% python3 -q
>>> import numpy as np
>>> np.set_printoptions(precision=3, suppress=True, linewidth=120)
>>> M2 = np.array([[1, 0, -3, 2, 0, -3, 0, 3, 3, -2, 1, 1, 1, -3]])
>>> K = M2.T @ M2
>>> K
array([[ 1,  0, -3,  2,  0, -3,  0,  3,  3, -2,  1,  1,  1, -3],
       [ 0,  0,  0,  0,  0,  0,  0,  0,  0,  0,  0,  0,  0,  0],
       [-3,  0,  9, -6,  0,  9,  0, -9, -9,  6, -3, -3, -3,  9],
       [ 2,  0, -6,  4,  0, -6,  0,  6,  6, -4,  2,  2,  2, -6],
       [ 0,  0,  0,  0,  0,  0,  0,  0,  0,  0,  0,  0,  0,  0],
       [-3,  0,  9, -6,  0,  9,  0, -9, -9,  6, -3, -3, -3,  9],
       [ 0,  0,  0,  0,  0,  0,  0,  0,  0,  0,  0,  0,  0,  0],
       [ 3,  0, -9,  6,  0, -9,  0,  9,  9, -6,  3,  3,  3, -9],
       [ 3,  0, -9,  6,  0, -9,  0,  9,  9, -6,  3,  3,  3, -9],
       [-2,  0,  6, -4,  0,  6,  0, -6, -6,  4, -2, -2, -2,  6],
       [ 1,  0, -3,  2,  0, -3,  0,  3,  3, -2,  1,  1,  1, -3],
       [ 1,  0, -3,  2,  0, -3,  0,  3,  3, -2,  1,  1,  1, -3],
       [ 1,  0, -3,  2,  0, -3,  0,  3,  3, -2,  1,  1,  1, -3],
       [-3,  0,  9, -6,  0,  9,  0, -9, -9,  6, -3, -3, -3,  9]])
>>> # rank 1
>>> w1 = np.array([[-3, -1, -2],
...     [-5, 3, 5],
...     [0, -2, -1],
...     [-5, -4, 2],
...     [0, 5, 0],
...     [-4, 0, -3],
...     [-1, 2, -3],
...     [-1, -5, -2],
...     [4, -5, -4],
...     [-3, 4, -5],
...     [2, -2, 1],
...     [-1, -1, -1],
...     [5, -2, 2],
...     [-2, 1, -4]])
>>> c = np.array([-3, 3, 2])
>>> act = np.maximum(K @ w1 + c, 0)
>>> (act > 0).astype(int)
array([[1, 0, 1],
       [0, 1, 1],
       [0, 1, 0],
       [1, 0, 1],
       [0, 1, 1],
       [0, 1, 0],
       [0, 1, 1],
       [1, 0, 1],
       [1, 0, 1],
       [0, 1, 0],
       [1, 0, 1],
       [1, 0, 1],
       [1, 0, 1],
       [0, 1, 0]])
>>> print((act > 0).mean(axis=0))
[0.5   0.5   0.714]
>>> act
array([[ 23,   0,  22],
       [  0,   3,   2],
       [  0, 150,   0],
       [ 49,   0,  42],
       [  0,   3,   2],
       [  0, 150,   0],
       [  0,   3,   2],
       [ 75,   0,  62],
       [ 75,   0,  62],
       [  0, 101,   0],
       [ 23,   0,  22],
       [ 23,   0,  22],
       [ 23,   0,  22],
       [  0, 150,   0]])
>>> Z = np.array([[5, 3], [6, 5], [3, 5]])
>>> act @ Z
array([[181, 179],
       [ 24,  25],
       [900, 750],
       [371, 357],
       [ 24,  25],
       [900, 750],
       [ 24,  25],
       [561, 535],
       [561, 535],
       [606, 505],
       [181, 179],
       [181, 179],
       [181, 179],
       [900, 750]])
>>> w1 @ Z
array([[-27, -24],
       [  8,  25],
       [-15, -15],
       [-43, -25],
       [ 30,  25],
       [-29, -27],
       [ -2,  -8],
       [-41, -38],
       [-22, -33],
       [ -6, -14],
       [  1,   1],
       [-14, -13],
       [ 19,  15],
       [-16, -21]])
